$ python -q
>>> import numpy as np
>>> np.set_printoptions(precision=3, suppress=True, linewidth=140, sign=" ")
>>> def rnd(a):
...     return np.round(a, 3) + 0
... 
>>> mat = np.loadtxt("mat.csv", delimiter=",")
>>> mat
array([[-2.,  0.,  0.,  0.,  0.,  0.,  0.,  0.,  0.,  0.,  0.,  0.],
       [ 0.,  1.,  0.,  0.,  0.,  0.,  0.,  0.,  0.,  0.,  0.,  0.],
       [ 0.,  0.,  3.,  0.,  0.,  0.,  0.,  0.,  0.,  0.,  0.,  0.],
       [ 0.,  0.,  0., -3.,  0.,  0.,  0.,  0.,  0.,  0.,  0.,  0.],
       [ 0.,  0.,  0.,  0.,  3.,  0.,  0.,  0.,  0.,  0.,  0.,  0.],
       [ 0.,  0.,  0.,  0.,  0.,  1.,  0.,  0.,  0.,  0.,  0.,  0.],
       [ 0.,  0.,  0.,  0.,  0.,  0., -3.,  0.,  0.,  0.,  0.,  0.],
       [ 0.,  0.,  0.,  0.,  0.,  0.,  0., -2.,  0.,  0.,  0.,  0.],
       [ 0.,  0.,  0.,  0.,  0.,  0.,  0.,  0.,  0.,  0.,  0.,  0.],
       [ 0.,  0.,  0.,  0.,  0.,  0.,  0.,  0.,  0., -3.,  0.,  0.],
       [ 0.,  0.,  0.,  0.,  0.,  0.,  0.,  0.,  0.,  0.,  0.,  0.],
       [ 0.,  0.,  0.,  0.,  0.,  0.,  0.,  0.,  0.,  0.,  0.,  3.]])
>>> # triangular: eigenvalues sit on the diagonal
>>> np.argsort(-np.linalg.norm(mat, axis=0).round(6), kind="stable")[:3]
array([ 2,  3,  4])
>>> rnd(np.linalg.norm(mat, 2) / np.linalg.norm(mat))
np.float64(0.375)
>>> np.flatnonzero(np.linalg.matrix_power((mat != 0) + (mat.T != 0) + np.eye(12), 12)[8])
array([ 8])
>>> mat @ mat
array([[ 4.,  0.,  0.,  0.,  0.,  0.,  0.,  0.,  0.,  0.,  0.,  0.],
       [ 0.,  1.,  0.,  0.,  0.,  0.,  0.,  0.,  0.,  0.,  0.,  0.],
       [ 0.,  0.,  9.,  0.,  0.,  0.,  0.,  0.,  0.,  0.,  0.,  0.],
       [ 0.,  0.,  0.,  9.,  0.,  0.,  0.,  0.,  0.,  0.,  0.,  0.],
       [ 0.,  0.,  0.,  0.,  9.,  0.,  0.,  0.,  0.,  0.,  0.,  0.],
       [ 0.,  0.,  0.,  0.,  0.,  1.,  0.,  0.,  0.,  0.,  0.,  0.],
       [ 0.,  0.,  0.,  0.,  0.,  0.,  9.,  0.,  0.,  0.,  0.,  0.],
       [ 0.,  0.,  0.,  0.,  0.,  0.,  0.,  4.,  0.,  0.,  0.,  0.],
       [ 0.,  0.,  0.,  0.,  0.,  0.,  0.,  0.,  0.,  0.,  0.,  0.],
       [ 0.,  0.,  0.,  0.,  0.,  0.,  0.,  0.,  0.,  9.,  0.,  0.],
       [ 0.,  0.,  0.,  0.,  0.,  0.,  0.,  0.,  0.,  0.,  0.,  0.],
       [ 0.,  0.,  0.,  0.,  0.,  0.,  0.,  0.,  0.,  0.,  0.,  9.]])
>>> x0 = np.array([-1, 0, -1, 1, -1, -2, -2, 2, 0, 2, -1, -2])
>>> h1 = np.maximum(mat @ x0, 0)
>>> np.flatnonzero(h1 > 1e-9)
array([ 0,  6])
>>> mat.T @ h1
array([ -4.,   0.,   0.,   0.,   0.,   0., -18.,   0.,   0.,   0.,   0.,   0.])
>>> np.maximum(mat @ (3 * x0), 0)
array([  6.,   0.,   0.,   0.,   0.,   0.,  18.,   0.,   0.,   0.,   0.,   0.])
>>> mat * (h1 > 1e-9)[:, None]
array([[-2.,  0.,  0.,  0.,  0.,  0.,  0.,  0.,  0.,  0.,  0.,  0.],
       [ 0.,  0.,  0.,  0.,  0.,  0.,  0.,  0.,  0.,  0.,  0.,  0.],
       [ 0.,  0.,  0.,  0.,  0.,  0.,  0.,  0.,  0.,  0.,  0.,  0.],
       [ 0.,  0.,  0., -0.,  0.,  0.,  0.,  0.,  0.,  0.,  0.,  0.],
       [ 0.,  0.,  0.,  0.,  0.,  0.,  0.,  0.,  0.,  0.,  0.,  0.],
       [ 0.,  0.,  0.,  0.,  0.,  0.,  0.,  0.,  0.,  0.,  0.,  0.],
       [ 0.,  0.,  0.,  0.,  0.,  0., -3.,  0.,  0.,  0.,  0.,  0.],
       [ 0.,  0.,  0.,  0.,  0.,  0.,  0., -0.,  0.,  0.,  0.,  0.],
       [ 0.,  0.,  0.,  0.,  0.,  0.,  0.,  0.,  0.,  0.,  0.,  0.],
       [ 0.,  0.,  0.,  0.,  0.,  0.,  0.,  0.,  0., -0.,  0.,  0.],
       [ 0.,  0.,  0.,  0.,  0.,  0.,  0.,  0.,  0.,  0.,  0.,  0.],
       [ 0.,  0.,  0.,  0.,  0.,  0.,  0.,  0.,  0.,  0.,  0.,  0.]])
>>> mat[:, 5] @ mat[:, 7]
np.float64(0.0)
>>> mat.T @ mat
array([[ 4.,  0.,  0.,  0.,  0.,  0.,  0.,  0.,  0.,  0.,  0.,  0.],
       [ 0.,  1.,  0.,  0.,  0.,  0.,  0.,  0.,  0.,  0.,  0.,  0.],
       [ 0.,  0.,  9.,  0.,  0.,  0.,  0.,  0.,  0.,  0.,  0.,  0.],
       [ 0.,  0.,  0.,  9.,  0.,  0.,  0.,  0.,  0.,  0.,  0.,  0.],
       [ 0.,  0.,  0.,  0.,  9.,  0.,  0.,  0.,  0.,  0.,  0.,  0.],
       [ 0.,  0.,  0.,  0.,  0.,  1.,  0.,  0.,  0.,  0.,  0.,  0.],
       [ 0.,  0.,  0.,  0.,  0.,  0.,  9.,  0.,  0.,  0.,  0.,  0.],
       [ 0.,  0.,  0.,  0.,  0.,  0.,  0.,  4.,  0.,  0.,  0.,  0.],
       [ 0.,  0.,  0.,  0.,  0.,  0.,  0.,  0.,  0.,  0.,  0.,  0.],
       [ 0.,  0.,  0.,  0.,  0.,  0.,  0.,  0.,  0.,  9.,  0.,  0.],
       [ 0.,  0.,  0.,  0.,  0.,  0.,  0.,  0.,  0.,  0.,  0.,  0.],
       [ 0.,  0.,  0.,  0.,  0.,  0.,  0.,  0.,  0.,  0.,  0.,  9.]])
>>> feats = np.loadtxt("x.csv", delimiter=",")
>>> feats
array([[ -1.931, -11.146,   0.161,   4.929,  -7.942,   2.072],
       [ -1.965,  -2.995,  19.872,   9.877,   9.922,  15.888],
       [ -1.967,   0.92 ,  -0.061,  -2.995,   0.09 ,   1.889],
       [  0.978,  -4.091,   3.768,   5.085,   2.061,   0.011],
       [  0.972, -11.985,   8.05 ,  11.006,   2.114,  -0.069],
       [ -0.868,   7.794,  -6.139, -11.073,   3.875,  -6.034],
       [  3.825,  11.921, -15.88 ,  -7.034,  -9.873,  -6.077],
       [  6.009,  -1.22 ,   1.946,  12.008,  -4.056,   1.993],
       [ -5.795,   0.048,  18.085,   0.079,  14.13 ,  14.052],
       [  1.006,  -0.958,   3.884,   7.042,  -3.958,   8.022],
       [  7.119,   7.123, -24.027,  -6.111, -14.063, -17.904],
       [  0.939,   1.973, -14.114,  -6.084,  -9.811,  -7.975]])
>>> np.argsort(-np.linalg.norm(feats, axis=0).round(6), kind="stable")[:3]
array([ 2,  5,  4])
>>> [round(float(x), 3) for x in np.linalg.svd(feats, compute_uv=False)[:3]]
[62.829, 28.21, 15.02]
>>> np.linalg.cond(feats) > 100
np.True_
>>> np.linalg.matrix_rank(feats, rtol=0.1)
np.int64(4)
>>> rnd(np.linalg.norm(feats, 2) / np.linalg.norm(feats))
np.float64(0.88)
>>> cov = np.cov(feats, rowvar=False)
>>> np.argsort(-feats.std(axis=0).round(6), kind="stable")
array([ 2,  5,  4,  3,  1,  0])
>>> np.argwhere(np.triu(np.abs(np.corrcoef(feats.T)) > 0.8, 1))
array([[ 2,  4],
       [ 2,  5]])
>>> cov.shape
(6, 6)
>>> rnd(feats.std(axis=0))
array([  3.479,   6.793,  12.532,   7.609,   8.078,   9.04 ])
